>>> import numpy as np
>>> np.set_printoptions(precision=2, suppress=True, linewidth=140, legacy="1.25")
>>> data = np.load("out15.npy")
>>> data
array([[0, 5, 9],
       [3, 3, 3],
       [3, 3, 3],
       [0, 5, 9],
       [3, 3, 3],
       [0, 4, 6],
       [3, 3, 3],
       [0, 5, 9],
       [3, 3, 3],
       [0, 4, 6],
       [0, 5, 9],
       [3, 3, 3],
       [3, 3, 3],
       [3, 3, 3],
       [0, 4, 6],
       [0, 5, 9],
       [0, 5, 9],
       [0, 4, 6],
       [0, 5, 9],
       [3, 3, 3],
       [3, 3, 3],
       [0, 4, 6],
       [3, 3, 3],
       [0, 4, 6],
       [0, 4, 6],
       [3, 3, 3],
       [3, 3, 3],
       [0, 4, 6],
       [0, 5, 9],
       [3, 3, 3],
       [0, 4, 6],
       [0, 4, 6]])
>>> # rows 1 and 2 are equal
>>> d = np.linalg.norm(data[:, None] - data[None], axis=-1)
>>> np.linalg.matrix_rank(d ** 2)
3
>>> d[30]
array([3.16, 4.36, 4.36, 3.16, 4.36, 0.  , 4.36, 3.16, 4.36, 0.  , 3.16, 4.36, 4.36, 4.36, 0.  , 3.16, 3.16, 0.  , 3.16, 4.36, 4.36, 0.  ,
       4.36, 0.  , 0.  , 4.36, 4.36, 0.  , 3.16, 4.36, 0.  , 0.  ])
>>> np.unravel_index(d.round(6).argmax(), d.shape)
(0, 1)
>>> np.flatnonzero(d[30] < d.mean() / 2)
array([ 5,  9, 14, 17, 21, 23, 24, 27, 30, 31])
>>> d[30].round(6).argsort(kind="stable")[:4]
array([ 5,  9, 14, 17])
>>> proj = data @ np.linalg.solve(data.T @ data, data.T)
>>> np.round(np.trace(proj), 2)
3.0
>>> np.allclose(proj @ proj, proj)
True
>>> proj @ data[:, 2]
array([9., 3., 3., 9., 3., 6., 3., 9., 3., 6., 9., 3., 3., 3., 6., 9., 9., 6., 9., 3., 3., 6., 3., 6., 6., 3., 3., 6., 9., 3., 6., 6.])
>>> np.diag(proj)
array([0.12, 0.07, 0.07, 0.12, 0.07, 0.1 , 0.07, 0.12, 0.07, 0.1 , 0.12, 0.07, 0.07, 0.07, 0.1 , 0.12, 0.12, 0.1 , 0.12, 0.07, 0.07, 0.1 ,
       0.07, 0.1 , 0.1 , 0.07, 0.07, 0.1 , 0.12, 0.07, 0.1 , 0.1 ])
>>> M2 = np.c_[data[:, :2] @ np.array([[-2, 0], [2, -1]]), np.array([2, 3, -3, 2, -2, 3, 3, 0, -1, -1, 3, 2, 1, -1, 2, -2, 2, -1, 2, 0, 0, 1, -3, -2, 2, 2, 0, 2, 3, -3, 2, -3])]
>>> M2
array([[10, -5,  2],
       [ 0, -3,  3],
       [ 0, -3, -3],
       [10, -5,  2],
       [ 0, -3, -2],
       [ 8, -4,  3],
       [ 0, -3,  3],
       [10, -5,  0],
       [ 0, -3, -1],
       [ 8, -4, -1],
       [10, -5,  3],
       [ 0, -3,  2],
       [ 0, -3,  1],
       [ 0, -3, -1],
       [ 8, -4,  2],
       [10, -5, -2],
       [10, -5,  2],
       [ 8, -4, -1],
       [10, -5,  2],
       [ 0, -3,  0],
       [ 0, -3,  0],
       [ 8, -4,  1],
       [ 0, -3, -3],
       [ 8, -4, -2],
       [ 8, -4,  2],
       [ 0, -3,  2],
       [ 0, -3,  0],
       [ 8, -4,  2],
       [10, -5,  3],
       [ 0, -3, -3],
       [ 8, -4,  2],
       [ 8, -4, -3]])
>>> np.linalg.matrix_rank(np.c_[data, M2])
4
>>> np.linalg.matrix_rank(M2)
3
>>> idx = data[:, 0] > np.median(data[:, 0])
>>> u = data[idx].mean(axis=0) - data[~idx].mean(axis=0)
>>> np.argsort(-np.abs(u).round(6), kind="stable")
array([2, 0, 1])
>>> (((data - data.mean(axis=0)) @ u > 0) == idx).mean()
1.0
>>> u
array([ 3.  , -1.44, -4.33])
>>> idx.astype(int)
array([0, 1, 1, 0, 1, 0, 1, 0, 1, 0, 0, 1, 1, 1, 0, 0, 0, 0, 0, 1, 1, 0, 1, 0, 0, 1, 1, 0, 0, 1, 0, 0])
